>>> import numpy as np
>>> np.set_printoptions(precision=2, suppress=True, linewidth=200)
>>> J = np.array([[0, 0, 2], [0, 0, 1], [-2, -1, 0]])
>>> rk = np.linalg.matrix_rank(J)
>>> rk
np.int64(2)
>>> N = np.linalg.svd(J)[2][rk:].T
>>> np.allclose(J @ N, 0)
True
>>> np.linalg.matrix_rank(J.T @ J), np.linalg.matrix_rank(J @ J.T)
(np.int64(2), np.int64(2))
>>> N @ N.T
array([[ 0.2, -0.4,  0. ],
       [-0.4,  0.8,  0. ],
       [ 0. ,  0. ,  0. ]])
>>> [int(np.linalg.matrix_rank(J[:i])) for i in range(1, len(J) + 1)]
[1, 1, 2]
>>> N[:, 0] / N[np.abs(N[:, 0]).round(6).argmax(), 0]
array([-0.5,  1. , -0. ])
>>> N.shape
(3, 1)
>>> [int(np.linalg.matrix_rank(J[:, :j + 1])) for j in range(3)]
[1, 1, 2]
>>> Uu, s, VT = np.linalg.svd(J)
>>> V = VT[:(s > 1e-8).sum()]
>>> rng = np.random.default_rng(21112)
>>> vec = J[0] + 3 * J[1] + rng.integers(2) * np.eye(3)[2]
>>> vec
array([0., 0., 5.])
>>> V.T @ V
array([[0.8, 0.4, 0. ],
       [0.4, 0.2, 0. ],
       [0. , 0. , 1. ]])
>>> A2 = np.array([[3]])
>>> cent = np.array([[3]])
>>> mat = np.block([[A2, np.zeros((1, 1))], [np.zeros((1, 1)), cent]])
>>> mat
array([[3., 0.],
       [0., 3.]])
>>> mat.T @ mat
array([[9., 0.],
       [0., 9.]])
>>> np.linalg.svd(mat, compute_uv=False)
array([3., 3.])
>>> mat @ mat.T
array([[9., 0.],
       [0., 9.]])
>>> Uu, s, VT = np.linalg.svd(mat, full_matrices=False)
>>> s
array([3., 3.])
>>> np.allclose(Uu * s @ VT, mat)
True
>>> Uu.T @ mat @ VT.T
array([[3., 0.],
       [0., 3.]])
>>> Uu.shape, s.shape, VT.shape
((2, 2), (2,), (2, 2))
>>> Uu.T @ Uu
array([[1., 0.],
       [0., 1.]])
>>> VT @ VT.T
array([[1., 0.],
       [0., 1.]])
>>> np.round(np.sqrt((s ** 2).sum()), 2), np.round(np.linalg.norm(mat), 2)
(np.float64(4.24), np.float64(4.24))
>>> np.cumsum(s ** 2) / np.sum(s ** 2)
array([0.5, 1. ])
>>> z = rng.permutation(2)
>>> z
array([0, 1])
>>> A2 = mat[z][:, z]
>>> A2
array([[3., 0.],
       [0., 3.]])
>>> w, V = np.linalg.eigh(mat)
>>> V.T @ V
array([[1., 0.],
       [0., 1.]])
>>> V.T @ mat @ V
array([[3., 0.],
       [0., 3.]])
>>> np.linalg.eigvalsh(mat @ mat)
array([9., 9.])
>>> V @ np.diag(w) @ V.T
array([[3., 0.],
       [0., 3.]])
>>> np.linalg.eigvalsh(mat + 3 * np.eye(2))
array([6., 6.])
>>> w, V = np.linalg.eigh(mat)
>>> vec = np.array([4, 1])
>>> V * np.abs(w) @ V.T
array([[3., 0.],
       [0., 3.]])
>>> vec @ mat @ vec / (vec @ vec), w[0], w[-1]
(np.float64(3.0), np.float64(3.0), np.float64(3.0))
>>> V * np.sqrt(w) @ V.T
array([[1.73, 0.  ],
       [0.  , 1.73]])
>>> r0 = np.array([-2, -2]) + 0.5
>>> E = np.outer(r0, r0) / (r0 @ r0)
>>> E
array([[0.5, 0.5],
       [0.5, 0.5]])
>>> Uu, s, VT = np.linalg.svd(E)
>>> s.round(2) + 0
array([1., 0.])
>>> A2 = Uu[:, :1] @ np.diag(s[:1]) @ VT[:1]
>>> np.round(np.abs(E - A2).max(), 2)
np.float64(0.0)
